$ ipython --no-banner

In [1]: import numpy as np

In [2]: np.set_printoptions(precision=1, suppress=True, linewidth=100)

In [3]: M = np.loadtxt("w.csv", delimiter=",")

In [4]: print(M)
[[ 0.9  1.8  1.7  1.3  0.1]
 [ 1.4  2.4  2.1  0.6  0.1]
 [ 0.9  2.2  2.1  1.  -0.2]
 [ 0.5  1.9  1.8  1.   0.2]
 [ 1.   2.6  2.1  1.5 -0.3]
 [ 0.8  2.4  1.6  1.1 -0.2]
 [ 1.4  2.4  1.6  1.3  0.1]
 [ 1.6  1.9  2.7  1.  -0.2]
 [ 0.7  1.6  2.   1.2  2. ]
 [ 0.9  1.8  2.   0.5  1.7]
 [ 0.8  1.7  1.4  1.3  1.8]
 [ 1.1  1.8  2.   1.   2.1]
 [ 1.   1.8  1.7  0.7  1.5]
 [ 1.2  1.9  2.3  0.7  2.5]
 [ 0.9  1.9  1.9  1.7  2. ]
 [ 1.   2.   2.   1.2  2. ]]

In [5]: hat = M @ np.linalg.solve(M.T @ M, M.T)

In [6]: print(np.allclose(hat @ hat, hat))
True

In [7]: print(np.round(np.trace(hat), 1))
5.0

In [8]: print(np.round(np.linalg.eigvalsh(hat), 1) + 0)
[0. 0. 0. 0. 0. 0. 0. 0. 0. 0. 0. 1. 1. 1. 1. 1.]

In [9]: print(np.diag(hat))
[0.2 0.4 0.2 0.3 0.3 0.3 0.5 0.8 0.3 0.3 0.2 0.2 0.2 0.3 0.4 0.1]

In [10]: A2 = np.array([[0, 3, 5], [8, 7, -4], [4, 8, 8]])

In [11]: arr = A2 - A2.T

In [12]: print(arr)
[[  0  -5   1]
 [  5   0 -12]
 [ -1  12   0]]

In [13]: # antisymmetric, zero diagonal

In [14]: Uu, sig, Vt = np.linalg.svd(arr)

In [15]: print(np.argmax(sig[:-1] / (sig[1:] + 1e-6)) + 1)
2

In [16]: print(sig.round(1) + 0)
[13. 13.  0.]

In [17]: A2 = Uu[:, :2] @ np.diag(sig[:2]) @ Vt[:2]

In [18]: print(np.linalg.matrix_rank(A2))
2

In [19]: print(np.linalg.matrix_rank(arr, rtol=0.05))
2

In [20]: print(np.round(np.linalg.norm(arr - A2, 2), 1), round(sig[2], 1))
0.0 0.0

In [21]: Uu, sig, Vt = np.linalg.svd(arr)

In [22]: evecs = Vt[:(sig > 1e-8).sum()]

In [23]: rng = np.random.default_rng(621)

In [24]: x0 = arr[2] + 5 * arr[0] + rng.integers(2) * np.eye(3)[1]

In [25]: print(x0)
[ -1. -13.   5.]

In [26]: print(np.diag(evecs.T @ evecs))
[0.2 1.  0.9]

In [27]: print(np.round(evecs.T @ evecs, 1) + 0)
[[ 0.2 -0.1 -0.4]
 [-0.1  1.   0. ]
 [-0.4  0.   0.9]]

In [28]: th = np.radians(180)

In [29]: r_ = np.eye(3)

In [30]: r_[2, 2] = r_[0, 0] = np.cos(th)

In [31]: r_[2, 0], r_[0, 2] = -np.sin(th), np.sin(th)

In [32]: print(r_.round(1) + 0)
[[-1.  0.  0.]
 [ 0.  1.  0.]
 [ 0.  0. -1.]]

In [33]: A2 = arr @ r_.T

In [34]: print(np.round(np.linalg.svd(arr, compute_uv=False), 1) + 0, np.round(np.linalg.svd(A2, compute_uv=False), 1) + 0)
[13. 13.  0.] [13. 13.  0.]

In [35]: print(np.abs(A2 - arr).max(axis=0))
[10.  0. 24.]

In [36]: hat = np.triu(np.array([[1, 1, 2], [0, -3, 1], [-3, 2, -2]]), 1) + np.eye(3)

In [37]: A2 = hat @ arr @ np.linalg.inv(hat)

In [38]: print(np.linalg.matrix_rank(A2))
2

In [39]: print(A2)
[[  3.  16. -33.]
 [  4.   8. -28.]
 [ -1.  13. -11.]]

In [40]: print(round(float(np.linalg.det(A2)), 1))
-0.0

In [41]: print(np.round(np.poly(A2), 1) + 0)
[  1.   0. 170.   0.]

In [42]: print(hat @ arr - arr @ hat)
[[  3.  24.  -7.]
 [ -1.   7. -10.]
 [  0.   1. -10.]]

In [43]: Xs = (M - M.mean(axis=0)) / M.std(axis=0)

In [44]: print(np.argwhere(np.abs(Xs) > 2))
[[4 1]
 [7 0]
 [7 2]]

In [45]: beta = np.linalg.lstsq(np.delete(Xs, 4, axis=1), Xs[:, 4])[0]

In [46]: print(beta.round(1) + 0)
[ 0.1 -0.7 -0.1  0. ]

In [47]: K = np.load("a.npy")

In [48]: print(K)
[[3.3 2.  4.  0.  5. ]
 [4.  0.3 4.  4.  0. ]
 [5.  0.  1.3 4.  4. ]
 [1.  2.  2.  1.3 1. ]
 [3.  2.  4.  0.  5.3]]

In [49]: A2 = np.linalg.inv(K)

In [50]: print(A2.round(1) + 0)
[[ 2.3 -0.1  0.1 -0.1 -2.2]
 [ 1.3 -0.2  0.   0.6 -1.3]
 [-0.9  0.3 -0.2 -0.2  1. ]
 [-1.5  0.1  0.1  0.2  1.3]
 [-1.1 -0.1  0.1 -0.1  1.1]]

In [51]: print((np.abs(A2) > 1e-9).astype(int))
[[1 1 1 1 1]
 [1 1 1 1 1]
 [1 1 1 1 1]
 [1 1 1 1 1]
 [1 1 1 1 1]]

In [52]: Uu, sig, Vt = np.linalg.svd(K, full_matrices=False)

In [53]: print(np.round(Uu.T @ Uu, 1) + 0)
[[1. 0. 0. 0. 0.]
 [0. 1. 0. 0. 0.]
 [0. 0. 1. 0. 0.]
 [0. 0. 0. 1. 0.]
 [0. 0. 0. 0. 1.]]

In [54]: print(round(np.sqrt((sig ** 2).sum()), 1), round(np.linalg.norm(K), 1))
15.2 15.2

In [55]: print(np.abs(Uu[:, 0]).round(6).argmax())
0

In [56]: print(np.round(Uu.T @ K @ Vt.T, 1) + 0)
[[13.6  0.   0.   0.   0. ]
 [ 0.   5.8  0.   0.   0. ]
 [ 0.   0.   3.5  0.   0. ]
 [ 0.   0.   0.   1.4  0. ]
 [ 0.   0.   0.   0.   0.2]]

In [57]: A2 = np.array([[6, 9], [9, -4]])

In [58]: C = np.kron(A2, K)

In [59]: print(C)
[[ 19.8  12.   24.    0.   30.   29.7  18.   36.    0.   45. ]
 [ 24.    1.8  24.   24.    0.   36.    2.7  36.   36.    0. ]
 [ 30.    0.    7.8  24.   24.   45.    0.   11.7  36.   36. ]
 [  6.   12.   12.    7.8   6.    9.   18.   18.   11.7   9. ]
 [ 18.   12.   24.    0.   31.8  27.   18.   36.    0.   47.7]
 [ 29.7  18.   36.    0.   45.  -13.2  -8.  -16.   -0.  -20. ]
 [ 36.    2.7  36.   36.    0.  -16.   -1.2 -16.  -16.   -0. ]
 [ 45.    0.   11.7  36.   36.  -20.   -0.   -5.2 -16.  -16. ]
 [  9.   18.   18.   11.7   9.   -4.   -8.   -8.   -5.2  -4. ]
 [ 27.   18.   36.    0.   47.7 -12.   -8.  -16.   -0.  -21.2]]

In [60]: print(C.shape)
(10, 10)

In [61]: print(np.linalg.matrix_rank(C))
10

In [62]: F = np.loadtxt("data.csv", delimiter=",")

In [63]: print(F)
[[ 3.  5.  4.  1.]
 [ 4. 10.  9.  1.]
 [ 6. 14. 11.  1.]
 [ 8. 18. 13.  6.]
 [ 9. 20. 14.  8.]
 [10. 22. 19.  8.]
 [10. 22. 23.  8.]
 [13. 27. 25. 12.]
 [16. 28. 26. 15.]
 [19. 31. 27. 19.]
 [19. 31. 29. 21.]
 [24. 35. 29. 26.]
 [24. 35. 31. 27.]
 [25. 38. 36. 31.]
 [30. 38. 41. 35.]
 [33. 43. 42. 37.]
 [35. 46. 47. 42.]
 [36. 50. 51. 45.]
 [36. 50. 53. 48.]
 [41. 50. 56. 51.]
 [46. 50. 57. 56.]
 [46. 51. 62. 59.]
 [48. 51. 62. 62.]
 [48. 55. 66. 63.]
 [48. 55. 68. 63.]
 [49. 60. 72. 68.]
 [51. 61. 75. 73.]
 [52. 65. 80. 78.]
 [53. 70. 84. 78.]
 [55. 70. 84. 82.]
 [60. 72. 88. 87.]]

In [64]: Xs = F - F.mean(axis=0)

In [65]: Uu, sig, Vt = np.linalg.svd(Xs, full_matrices=False)

In [66]: print(np.linalg.matrix_rank(Xs))
4

In [67]: print(round(float((sig ** 2).sum() ** 2 / (sig ** 4).sum()), 1))
1.0

In [68]: print(np.searchsorted(np.cumsum(sig ** 2) / (sig ** 2).sum(), 0.9) + 1)
1

In [69]: print(np.abs(Vt[0]).argmax())
3

In [70]: print(np.abs(Uu[:, 0]).argmax())
30

In [71]: print(sig)
[246.5  15.9  12.7   7.1]

In [72]: print((np.sign(Uu[:, 0]) == np.sign(Uu[0, 0])).astype(int))
[1 1 1 1 1 1 1 1 1 1 1 1 1 1 1 1 0 0 0 0 0 0 0 0 0 0 0 0 0 0 0]

In [73]: feats = np.array([[7.5, 4.7, -4.1],
    ...:     [10.6, 6.2, 12.2],
    ...:     [-1.7, 2.6, -4.3],
    ...:     [4.3, -0.3, 3.0],
    ...:     [3.5, 3.0, 2.9],
    ...:     [-2.3, 4.4, 5.3],
    ...:     [-5.8, 4.6, -4.3],
    ...:     [5.1, -4.1, 5.2],
    ...:     [-7.0, -0.1, -0.3],
    ...:     [1.9, -0.1, -9.1],
    ...:     [2.5, -7.4, -1.6],
    ...:     [-0.5, -2.9, 8.5],
    ...:     [6.4, 6.6, -3.0],
    ...:     [-7.1, -3.7, 5.7],
    ...:     [1.2, -0.2, -1.8],
    ...:     [-9.1, -4.3, 4.1],
    ...:     [5.9, 6.6, -0.8],
    ...:     [4.1, -1.4, 0.8]])

In [74]: C2 = np.cov(feats, rowvar=False)

In [75]: print(C2)
[[31.3  9.2  1.4]
 [ 9.2 18.1 -3.3]
 [ 1.4 -3.3 28.1]]

In [76]: print(np.median(feats, axis=0))
[ 2.2 -0.1  0.2]

In [77]: print(round(np.corrcoef(feats[:, 0], feats[:, 2])[0, 1], 1))
0.0

In [78]: print(C2.shape)
(3, 3)

In [79]: print(np.argsort(-feats.std(axis=0).round(6), kind="stable"))
[0 2 1]

In [80]: print(np.round(np.corrcoef(feats.T), 1) + 0)
[[ 1.   0.4  0. ]
 [ 0.4  1.  -0.1]
 [ 0.  -0.1  1. ]]

In [81]: print(feats.std(axis=0))
[5.4 4.1 5.1]

In [82]: D = np.linalg.norm(feats[:, None] - feats[None], axis=-1)

In [83]: print(np.linalg.norm(feats, axis=1))
[ 9.8 17.3  5.3  5.3  5.4  7.3  8.6  8.4  7.   9.3  8.   9.   9.7  9.8  2.2 10.9  8.9  4.4]

In [84]: print(D.shape)
(18, 18)

In [85]: print(D[:5, :5])
[[ 0.  16.7  9.4  9.3  8.2]
 [16.7  0.  20.9 12.9 12.1]
 [ 9.4 20.9  0.   9.9  8.9]
 [ 9.3 12.9  9.9  0.   3.4]
 [ 8.2 12.1  8.9  3.4  0. ]]

In [86]: print(np.flatnonzero(D[8] < D.mean() / 2))
[8]

In [87]: print((D + 1e9 * np.eye(18)).round(6).argmin(axis=1))
[12  4  6 17  3  4  2  3  6  2 17  7 16 15 17 13 12  3]

In [88]: z = feats[:, 1] > np.median(feats[:, 1])

In [89]: r0 = feats[z].mean(axis=0) - feats[~z].mean(axis=0)

In [90]: print(r0)
[ 3.5  7.3 -1. ]

In [91]: print(((feats - feats.mean(axis=0)) @ r0 > 0).astype(int))
[1 1 1 1 1 1 1 0 0 1 0 0 1 0 0 0 1 0]

In [92]: C = feats[[16, 13]].astype(float)

In [93]: for _ in range(3):
    ...:     z = np.linalg.norm(feats[:, None] - C, axis=-1).argmin(axis=1)
    ...:     C = np.array([feats[z == j].mean(axis=0) for j in range(2)])
    ...: 

In [94]: print(z)
[0 0 0 0 0 1 0 1 1 0 1 1 0 1 0 1 0 0]

In [95]: print(C)
[[ 3.4  2.9 -0.8]
 [-2.6 -2.6  3.8]]

In [96]: print(C[1] - C[0])
[-6.1 -5.5  4.6]

In [97]: print(np.abs(C[1] - C[0]).argmax())
0

In [98]: J = np.load("dump.npy")

In [99]: print(J)
[[0 2 0 0]
 [0 0 0 0]
 [0 0 0 2]
 [0 0 0 0]]

In [100]: Uu, sig, Vt = np.linalg.svd(J)

In [101]: evecs = Vt[:(sig > 1e-8).sum()]

In [102]: x0 = J[3] + 5 * J[2] + rng.integers(2) * np.eye(4)[2]

In [103]: print(x0)
[ 0.  0.  1. 10.]

In [104]: print(np.allclose(evecs.T @ evecs @ x0, x0))
False

In [105]: print(np.diag(evecs.T @ evecs))
[0. 1. 0. 1.]

In [106]: print(round(np.linalg.norm(x0 - evecs.T @ evecs @ x0), 1))
1.0

In [107]: print([round(float(x), 1) for x in np.linalg.svd(J, compute_uv=False)[:3]])
[2.0, 2.0, 0.0]

In [108]: print(np.linalg.cond(J) > 100)
True

In [109]: print(round(np.linalg.norm(J, 2) / np.linalg.norm(J), 1))
0.7

In [110]: Uu, sig, Vt = np.linalg.svd(J)

In [111]: print(np.argmax(sig[:-1] / (sig[1:] + 1e-6)) + 1)
2

In [112]: A2 = Uu[:, :2] @ np.diag(sig[:2]) @ Vt[:2]

In [113]: print(np.round(np.linalg.norm(J - A2) / np.linalg.norm(J), 1))
0.0

In [114]: print(np.linalg.matrix_rank(J, rtol=0.05))
2

In [115]: print(A2)
[[0. 2. 0. 0.]
 [0. 0. 0. 0.]
 [0. 0. 0. 2.]
 [0. 0. 0. 0.]]

In [116]: print(np.abs(J - A2).max())
0.0

In [117]: blk = np.stack([J, -2 * J, J[::-1]])

In [118]: print(np.linalg.matrix_rank(blk))
[2 2 2]

In [119]: print(np.linalg.matrix_rank(blk.reshape(3, -1)))
2

In [120]: print(np.einsum("bij,cij->bc", blk, blk))
[[  8 -16   0]
 [-16  32   0]
 [  0   0   8]]

In [121]: print(blk.shape)
(3, 4, 4)

In [122]: print(np.linalg.norm(blk, axis=(1, 2)))
[2.8 5.7 2.8]

In [123]: X = np.load("out13.npy")

In [124]: print(X)
[[ -1.1   1.5  -0.9  -0.2   0.8]
 [ -0.6  -1.6   0.2  -0.8  -0.9]
 [ -0.8   0.2  -0.8   1.8  -0.7]
 [  0.3   1.   -0.1  -1.1   0.9]
 [ 20.  -24.    4.   -4.   34. ]
 [  0.6   0.5   1.4  -2.2   1.1]
 [  0.   -2.   -1.5  -2.   -0.6]
 [  1.3  -1.7   1.5   0.6   0.6]
 [  1.1   0.4  -0.8   2.2   0.4]
 [  1.3   2.5   0.3  -2.6   0.8]
 [ -0.9   0.3   1.8   0.9   0. ]
 [ -0.5  -1.3  -1.3  -0.8   0. ]
 [ -0.7  -0.7   1.2  -0.6   1.1]
 [  0.    2.6   0.1   0.5   0.7]]

In [125]: blk = np.stack([X, -2 * X, X[::-1]])

In [126]: print(np.einsum("bij,cij->bc", blk, blk))
[[ 2251.5 -4502.9     7.7]
 [-4502.9  9005.9   -15.5]
 [    7.7   -15.5  2251.5]]

In [127]: print(np.linalg.norm(blk, axis=(1, 2)))
[47.4 94.9 47.4]
